$ ipython --no-banner

In [1]: import numpy as np

In [2]: from numpy import linalg as LA

In [3]: np.set_printoptions(precision=1, suppress=True, linewidth=100)

In [4]: out = np.array([[-2, 1], [2, 2]])

In [5]: C = np.array([[2, 1], [2, -3]])

In [6]: M = np.kron(out, C)

In [7]: M
Out[7]: 
array([[-4, -2,  2,  1],
       [-4,  6,  2, -3],
       [ 4,  2,  4,  2],
       [ 4, -6,  4, -6]])

In [8]: vec = np.array([-4, -3, -4, -5])

In [9]: target = M @ vec

In [10]: target
Out[10]: array([  9,   5, -48,  16])

In [11]: LA.solve(M, M[:, 3])
Out[11]: array([-0.,  0.,  0.,  1.])

In [12]: LA.solve(M.T, M[2])
Out[12]: array([-0.,  0.,  1., -0.])

In [13]: q, _ = LA.qr(np.array([[0.1, 0.0], [0.6, 1.1], [0.0, 0.5]]))

In [14]: F = q @ q.T

In [15]: F
Out[15]: 
array([[ 0.1,  0.1, -0.3],
       [ 0.1,  1. ,  0.1],
       [-0.3,  0.1,  0.9]])

In [16]: rng = np.random.default_rng(5715)

In [17]: out = M + rng.integers(-2, 3, (4, 1)) @ rng.integers(-2, 3, (1, 4))

In [18]: out
Out[18]: 
array([[-8, -6, -2, -1],
       [ 0, 10,  6, -1],
       [ 6,  4,  6,  3],
       [ 2, -8,  2, -7]])

In [19]: out - M
Out[19]: 
array([[-4, -4, -4, -2],
       [ 4,  4,  4,  2],
       [ 2,  2,  2,  1],
       [-2, -2, -2, -1]])

In [20]: np.abs(out - M).sum(axis=1)
Out[20]: array([14, 14,  7,  7])

In [21]: Uu, sigma, Vh = LA.svd(out, full_matrices=False)

In [22]: np.abs(Vh[0])
Out[22]: array([0.4, 0.8, 0.4, 0.2])

In [23]: sigma
Out[23]: array([17.3, 10. ,  7. ,  3.7])

In [24]: np.round(Uu.T @ Uu, 1) + 0
Out[24]: 
array([[1., 0., 0., 0.],
       [0., 1., 0., 0.],
       [0., 0., 1., 0.],
       [0., 0., 0., 1.]])

In [25]: np.round(Vh @ Vh.T, 1) + 0
Out[25]: 
array([[1., 0., 0., 0.],
       [0., 1., 0., 0.],
       [0., 0., 1., 0.],
       [0., 0., 0., 1.]])

In [26]: sigma / sigma[0]
Out[26]: array([1. , 0.6, 0.4, 0.2])

In [27]: np.abs(Uu[:, 0]).round(6).argmax()
Out[27]: np.int64(1)

In [28]: (sigma > 1e-8).sum()
Out[28]: np.int64(4)

In [29]: np.round(Uu.T @ out @ Vh.T, 1) + 0
Out[29]: 
array([[17.3,  0. ,  0. ,  0. ],
       [ 0. , 10. ,  0. ,  0. ],
       [ 0. ,  0. ,  7. ,  0. ],
       [ 0. ,  0. ,  0. ,  3.7]])

In [30]: evals, V = LA.eigvalsh(F)
Traceback (most recent call last):
  Cell In[30], line 1
    evals, V = LA.eigvalsh(F)
ValueError: too many values to unpack (expected 2)


In [31]: evals, V = LA.eigh(F)

In [32]: LA.eigvalsh(F + -2 * np.eye(3))
Out[32]: array([-2., -1., -1.])

In [33]: V @ np.diag(evals) @ V.T
Out[33]: 
array([[ 0.1,  0.1, -0.3],
       [ 0.1,  1. ,  0.1],
       [-0.3,  0.1,  0.9]])

In [34]: np.unique(evals.round(6) + 0, return_counts=True)[1]
Out[34]: array([1, 2])

In [35]: np.round(V.T @ V, 1) + 0
Out[35]: 
array([[1., 0., 0.],
       [0., 1., 0.],
       [0., 0., 1.]])

In [36]: np.round(LA.svd(F, compute_uv=False), 1) + 0
Out[36]: array([1., 1., 0.])

In [37]: round(evals.sum(), 1), np.round(np.trace(F), 1)
Out[37]: (np.float64(2.0), np.float64(2.0))
